% python3 -q
>>> import numpy as np
>>> import numpy.linalg as la
>>> np.set_printoptions(precision=2, suppress=True, linewidth=160)
>>> arr = np.array([[0, 0, 0, 1], [0, 1, 0, 0], [1, 0, 0, 0], [0, 0, 1, 0]])
>>> la.norm(arr, axis=0)
array([1., 1., 1., 1.])
>>> arr.T @ arr
array([[1, 0, 0, 0],
       [0, 1, 0, 0],
       [0, 0, 1, 0],
       [0, 0, 0, 1]])
>>> Y = np.array([[2, 2, 2], [0, 2, 3], [1, 2, 0]])
>>> Y[-1] = Y[0]
>>> mat = Y + 0.1 * np.eye(3)
>>> mat
array([[2.1, 2. , 2. ],
       [0. , 2.1, 3. ],
       [2. , 2. , 2.1]])
>>> np.argsort(-la.norm(mat, axis=0).round(6), kind="stable")[:3]
array([2, 1, 0])
>>> la.cond(mat) > 100
np.True_
>>> np.abs(la.svd(mat)[2][-1])
array([0.22, 0.8 , 0.56])
>>> [round(float(x), 2) for x in la.svd(mat, compute_uv=False)[:3]]
[5.9, 1.85, 0.02]
>>> round(la.norm(mat, 2) / la.norm(mat), 2)
np.float64(0.95)
>>> la.matrix_rank(mat, rtol=0.1)
np.int64(2)
>>> round(np.log10(la.cond(mat)))
2
>>> round(float(np.einsum("ij,ji->", mat, mat)), 2)
33.23
>>> np.round(la.det(2 * mat), 2), round(la.det(mat), 2)
(np.float64(2.09), np.float64(0.26))
>>> np.kron(np.eye(2, dtype=int), mat)
array([[2.1, 2. , 2. , 0. , 0. , 0. ],
       [0. , 2.1, 3. , 0. , 0. , 0. ],
       [2. , 2. , 2.1, 0. , 0. , 0. ],
       [0. , 0. , 0. , 2.1, 2. , 2. ],
       [0. , 0. , 0. , 0. , 2.1, 3. ],
       [0. , 0. , 0. , 2. , 2. , 2.1]])
>>> vals, evecs = la.eig(mat)
>>> np.sort(la.eigvals(mat.T))
array([0.1 , 0.45, 5.75])
>>> np.round(np.prod(vals), 2)
np.float64(0.26)
>>> np.round(mat @ evecs[:, 0] - vals[0] * evecs[:, 0], 2) + 0
array([0., 0., 0.])
>>> Y = mat / np.sqrt((mat ** 2).mean(axis=1, keepdims=True))
>>> la.matrix_rank(Y) == la.matrix_rank(mat)
np.True_
>>> la.matrix_rank(mat - mat.mean(axis=1, keepdims=True))
np.int64(2)
>>> q, _ = la.qr(np.array([[-0.1, -0.5], [-1.7, 0.0]]))
>>> evecs, _ = la.qr(np.array([[-1.1, 0.1, -0.2], [0.5, 0.6, 0.2], [-0.1, 0.1, 0.7]]))
>>> sig = 10 * 0.5 ** np.arange(2)
>>> feats = q[:, :2] * sig @ evecs[:2]
>>> feats
array([[-1.53,  4.73,  0.78],
       [ 9.18,  3.65,  1.47]])
>>> cov = feats.T @ feats
>>> la.matrix_rank(cov)
np.int64(2)
>>> la.svd(feats, compute_uv=False) ** 2
array([100.,  25.])
>>> np.diag(cov)
array([86.56, 35.66,  2.77])
>>> (feats @ feats.T).shape
(2, 2)
>>> r0, r1 = feats[0], feats[1]
>>> np.round(r0 @ r0, 2)
np.float64(25.26)
>>> pr = (r0 @ r1) / (r0 @ r0) * r0
>>> round(float((r1 - pr) @ r0), 2)
-0.0
>>> r1 - pr
array([9.44, 2.83, 1.34])
>>> vec = np.array([0, 0, 2])
>>> feats @ np.ones(3)
array([ 3.98, 14.3 ])
>>> la.norm(feats @ vec) <= la.norm(feats, 2) * la.norm(vec) + 1e-9
np.True_
>>> feats @ np.eye(3)[0]
array([-1.53,  9.18])
>>> feats * vec
array([[-0.  ,  0.  ,  1.55],
       [ 0.  ,  0.  ,  2.95]])
>>> feats @ (2 * vec)
array([3.11, 5.89])
